% ipython --no-banner

In [1]: import numpy as np

In [2]: from numpy import linalg as LA

In [3]: np.set_printoptions(precision=1, suppress=True, linewidth=160)

In [4]: u = np.array([1, 3, -2, -1, 2])

In [5]: feats = 5 * np.eye(5) + np.outer(u, u)

In [6]: feats
Out[6]: 
array([[ 6.,  3., -2., -1.,  2.],
       [ 3., 14., -6., -3.,  6.],
       [-2., -6.,  9.,  2., -4.],
       [-1., -3.,  2.,  6., -2.],
       [ 2.,  6., -4., -2.,  9.]])

In [7]: x = np.ones(5)

In [8]: for _ in range(7):
   ...:     x = feats @ x
   ...:     x /= LA.norm(x)
   ...:     print(round(x @ feats @ x, 1))
   ...: 
18.4
23.7
24.0
24.0
24.0
24.0
24.0

In [9]: x
Out[9]: array([ 0.2,  0.7, -0.5, -0.2,  0.5])

In [10]: w, evecs = LA.eig(feats)

In [11]: w
Out[11]: array([ 5., 24.,  5.,  5.,  5.])

In [12]: np.sort(LA.eigvals(feats.T))
Out[12]: array([ 5.,  5.,  5.,  5., 24.])

In [13]: np.sort(LA.eigvals(feats @ feats))
Out[13]: array([ 25.,  25.,  25.,  25., 576.])

In [14]: w, evecs = LA.eigh(feats)

In [15]: np.abs(evecs[:, -1]).round(6).argmax()
Out[15]: np.int64(1)

In [16]: (w > 1e-8).sum(), (w < -1e-8).sum()
Out[16]: (np.int64(5), np.int64(0))

In [17]: np.round(evecs.T @ feats @ evecs, 1) + 0
Out[17]: 
array([[ 5.,  0.,  0.,  0.,  0.],
       [ 0.,  5.,  0.,  0.,  0.],
       [ 0.,  0.,  5.,  0.,  0.],
       [ 0.,  0.,  0.,  5.,  0.],
       [ 0.,  0.,  0.,  0., 24.]])

In [18]: np.round(evecs.T @ evecs, 1) + 0
Out[18]: 
array([[1., 0., 0., 0., 0.],
       [0., 1., 0., 0., 0.],
       [0., 0., 1., 0., 0.],
       [0., 0., 0., 1., 0.],
       [0., 0., 0., 0., 1.]])

In [19]: np.abs(evecs[:, -1])
Out[19]: array([0.2, 0.7, 0.5, 0.2, 0.5])

In [20]: evecs @ np.diag(w) @ evecs.T
Out[20]: 
array([[ 6.,  3., -2., -1.,  2.],
       [ 3., 14., -6., -3.,  6.],
       [-2., -6.,  9.,  2., -4.],
       [-1., -3.,  2.,  6., -2.],
       [ 2.,  6., -4., -2.,  9.]])

In [21]: LA.eigvalsh(feats @ feats)
Out[21]: array([ 25.,  25.,  25.,  25., 576.])

In [22]: u, r1 = feats[3], feats[1]

In [23]: u @ u
Out[23]: np.float64(54.0)

In [24]: p = (u @ r1) / (u @ u) * u

In [25]: round((r1 - p) @ u, 1)
Out[25]: np.float64(0.0)

In [26]: W0 = np.loadtxt("dump.csv", delimiter=",")

In [27]: W0
Out[27]: 
array([[ 0.7, -1.1,  0.1, -1.6,  0.1,  0.6, -0.3,  0.5, -0.2],
       [ 1.8,  0.5,  0.1,  2.3, -0.1, -0.3,  0.4, -1.2,  1.1],
       [-0.1,  0.4,  0.3, -0.5,  0.4,  0.7, -0.5,  0.5,  0.6],
       [ 0.9, -0.6,  1.6, -0.8,  0.6,  1.4,  0.5, -0.1, -0.5],
       [-0.1,  0.4,  1.1, -1. , -0.1, -0.5, -1. , -0.3,  2.2],
       [-0.7, -1.7, -0.8,  0.9,  3. ,  6. , -1. ,  0.6, -0.9],
       [ 0.3, -1.3, -2.1, -0.2, -0.6, -0.9, -0.6,  0.6,  0.6],
       [ 0.6,  2.1,  0.6, -1.2, -1.5, -3.2,  0.5,  0.6, -1.5],
       [ 0.3, -0.2, -1.1, -0.3,  0.7,  1.6,  0.1,  1.2, -0.4],
       [ 0.4,  0.2,  0.8, -0.1, -0.3, -0.4, -1. ,  0.9, -0.2],
       [ 0.4, -0.9,  0.8,  1.1, -0.9, -1.8,  0.7,  1.2,  0.5],
       [ 0.7, -0.1,  0.1,  0.9, -1.5, -2.9, -0.3, -0.1, -1.2],
       [-1.1, -0.2,  1.4,  1. ,  0.8,  2.2, -0.4, -0.9, -1.4],
       [-0.6,  0.4, -2.1, -2. , -0.4, -0.4, -1.8,  2.6,  1.3],
       [-0.2,  0.8, -0.8,  0.3,  0.6,  1. ,  0.8,  1.2,  0.1],
       [-0.5, -0.4, -0.5,  0.1, -0.3, -0.8,  0.2,  1.4,  0. ],
       [ 0.7,  0.4, -0.1, -3.2,  1.4,  2.8, -1.1, -0.5, -0.5]])

In [28]: P = W0 @ LA.solve(W0.T @ W0, W0.T)

In [29]: np.round(P @ W0[:, 8], 1) + 0
Out[29]: array([-0.2,  1.1,  0.6, -0.5,  2.2, -0.9,  0.6, -1.5, -0.4, -0.2,  0.5, -1.2, -1.4,  1.3,  0.1,  0. , -0.5])

In [30]: np.allclose(P @ P, P)
Out[30]: True

In [31]: np.round(LA.eigvalsh(P), 1) + 0
Out[31]: array([0., 0., 0., 0., 0., 0., 0., 0., 1., 1., 1., 1., 1., 1., 1., 1., 1.])

In [32]: Y = W0 / LA.norm(W0, axis=1, keepdims=True)

In [33]: gram = Y @ Y.T

In [34]: gram[16].round(1) + 0
Out[34]: array([ 0.7, -0.4,  0.6,  0.6,  0.1,  0.5, -0.2, -0.3,  0.5,  0. , -0.8, -0.7,  0.3,  0.2,  0.1, -0.5,  1. ])

In [35]: K = np.loadtxt("test7.csv", delimiter=",")

In [36]: K
Out[36]: 
array([[ 1.,  0.,  0.,  0.,  0.,  0.,  0.,  0.,  0.,  0.],
       [ 0., -5.,  0.,  0.,  0.,  0.,  0.,  0.,  0.,  0.],
       [ 0.,  0., -2.,  0.,  0.,  0.,  0.,  0.,  0.,  0.],
       [ 0.,  0.,  0., -5.,  0.,  0.,  0.,  0.,  0.,  0.],
       [ 0.,  0.,  0.,  0., -3.,  0.,  0.,  0.,  0.,  0.],
       [ 0.,  0.,  0.,  0.,  0.,  0.,  0.,  0.,  0.,  0.],
       [ 0.,  0.,  0.,  0.,  0.,  0.,  5.,  0.,  0.,  0.],
       [ 0.,  0.,  0.,  0.,  0.,  0.,  0.,  0.,  0.,  0.],
       [ 0.,  0.,  0.,  0.,  0.,  0.,  0.,  0.,  2.,  0.],
       [ 0.,  0.,  0.,  0.,  0.,  0.,  0.,  0.,  0., -2.]])

In [37]: x = np.array([-5, 2, -9, 1, 3, -9, -9, -9, -8])

In [38]: W0 @ np.eye(9)[4]
Out[38]: array([ 0.1, -0.1,  0.4,  0.6, -0.1,  3. , -0.6, -1.5,  0.7, -0.3, -0.9, -1.5,  0.8, -0.4,  0.6, -0.3,  1.4])

In [39]: LA.norm(W0 @ x) <= LA.norm(W0, 2) * LA.norm(x) + 1e-9
Out[39]: np.True_

In [40]: (W0 @ x).argmax()
Out[40]: np.int64(11)

In [41]: w, evecs = LA.eigh(K)

In [42]: x = np.array([3, 5, 4, 3, 4, 0, 1, 2, 5, 4])

In [43]: LA.eigvalsh(K[1:, 1:])
Out[43]: array([-5., -5., -3., -2., -2.,  0.,  0.,  2.,  5.])

In [44]: round(float(LA.norm(K, "nuc")), 1)
Out[44]: 25.0

In [45]: round(LA.norm(K, 1), 1), round(LA.norm(K, np.inf), 1)
Out[45]: (np.float64(5.0), np.float64(5.0))

In [46]: round(LA.norm(K[2], 1), 1), np.round(LA.norm(K[2], np.inf), 1)
Out[46]: (np.float64(2.0), np.float64(2.0))

In [47]: round(float(LA.norm(K, 2)), 1)
Out[47]: 5.0

In [48]: LA.norm(K, axis=1).argmax()
Out[48]: np.int64(1)

In [49]: rk = LA.matrix_rank(K)

In [50]: rk
Out[50]: np.int64(8)

In [51]: null = LA.svd(K)[2][rk:].T

In [52]: [int(LA.matrix_rank(K[:i])) for i in range(1, len(K) + 1)]
Out[52]: [1, 2, 3, 4, 5, 5, 6, 6, 7, 8]

In [53]: null @ null.T
Out[53]: 
array([[0., 0., 0., 0., 0., 0., 0., 0., 0., 0.],
       [0., 0., 0., 0., 0., 0., 0., 0., 0., 0.],
       [0., 0., 0., 0., 0., 0., 0., 0., 0., 0.],
       [0., 0., 0., 0., 0., 0., 0., 0., 0., 0.],
       [0., 0., 0., 0., 0., 0., 0., 0., 0., 0.],
       [0., 0., 0., 0., 0., 1., 0., 0., 0., 0.],
       [0., 0., 0., 0., 0., 0., 0., 0., 0., 0.],
       [0., 0., 0., 0., 0., 0., 0., 1., 0., 0.],
       [0., 0., 0., 0., 0., 0., 0., 0., 0., 0.],
       [0., 0., 0., 0., 0., 0., 0., 0., 0., 0.]])

In [54]: [int(LA.matrix_rank(np.delete(K, i, axis=0))) for i in range(10)]
Out[54]: [7, 7, 7, 7, 7, 8, 7, 8, 7, 7]

In [55]: A = np.load("block15.npy")

In [56]: A
Out[56]: 
array([[-0.9, -3.2,  5.7,  0.9, -1.1, -3. , -2.4,  3.6],
       [-1.2, -3.1,  5.9,  0.5, -1.7, -3.6, -2.3,  3.3],
       [-0.3,  0.1, -0.1, -0.5,  0.2,  0. ,  0.2,  0.1],
       [-0.5, -3.1,  5.4,  0.2, -1.2, -3.5, -2.6,  3.1],
       [ 3.2, -4.2,  0.2,  2.7, -6.4, -2.2, -5.5,  1.1],
       [-0.8, -2.8,  6.3,  0.7, -1.7, -3.2, -2.4,  3.3],
       [ 0.7, -5. ,  5.4,  2. , -3.8, -3.4, -3.8,  3.5],
       [ 0.6, -0.3, -1.6,  0.6, -0.2,  0.6, -0.1, -0.5],
       [-1.7,  4.2, -1.9, -2.3,  5.9,  2.5,  4.2, -2.2],
       [-0.5,  4.3, -5. , -1.8,  3.7,  3.2,  4.3, -3. ],
       [-0.2, -1.9,  2.6,  0.5, -0.7, -1.6, -1.6,  1.9],
       [ 0.8,  1.3, -4.9,  0.1,  0.4,  2.9,  0.6, -2.6],
       [ 1.7,  0.1, -3.4,  0.5, -1.4,  1.3, -1.1, -1.3],
       [ 1.1, -4.1,  5.3,  1.8, -4.9, -3.5, -4.5,  2.9],
       [ 0.7,  4.4, -8.8, -1.4,  2.1,  4.8,  3.3, -4.6],
       [-0.1, -3.7,  4.1,  0.7, -2.3, -2.5, -2.3,  2.7],
       [ 0.1,  5. , -7.2, -1.6,  3. ,  4.2,  3.2, -4.1],
       [ 0.5, -4.1,  5.7,  1.8, -4.1, -3.2, -4.3,  3.2],
       [ 1.2, -1.5, -2.4,  1. , -3. ,  0.2, -2.1, -0.2],
       [ 1.2,  2.9, -8. , -0.9,  0.9,  3.3,  1.7, -3.6],
       [ 1.6, -1.5, -1.9,  1.6, -3.8,  0.2, -2.2, -0.7],
       [ 1.2, -1. , -0.4,  0.6, -2.4, -0.1, -0.8,  0.1],
       [ 1.7, -0.1, -4. , -0.2, -2. ,  0.9, -0.8, -1.5]])

In [57]: C = A[[6, 12]].astype(float)

In [58]: for _ in range(5):
    ...:     labels = LA.norm(A[:, None] - C, axis=-1).argmin(axis=1)
    ...:     C = np.array([A[labels == j].mean(axis=0) for j in range(2)])
    ...: 

In [59]: labels
Out[59]: array([0, 0, 1, 0, 0, 0, 0, 1, 1, 1, 0, 1, 1, 0, 1, 0, 1, 0, 1, 1, 1, 1, 1])

In [60]: C[1] - C[0]
Out[60]: array([ 0.5,  4.9, -8.5, -1.5,  3.1,  4.8,  4. , -4.7])

In [61]: np.abs(C[1] - C[0]).argmax()
Out[61]: np.int64(2)

In [62]: np.bincount(labels)
Out[62]: array([10, 13])
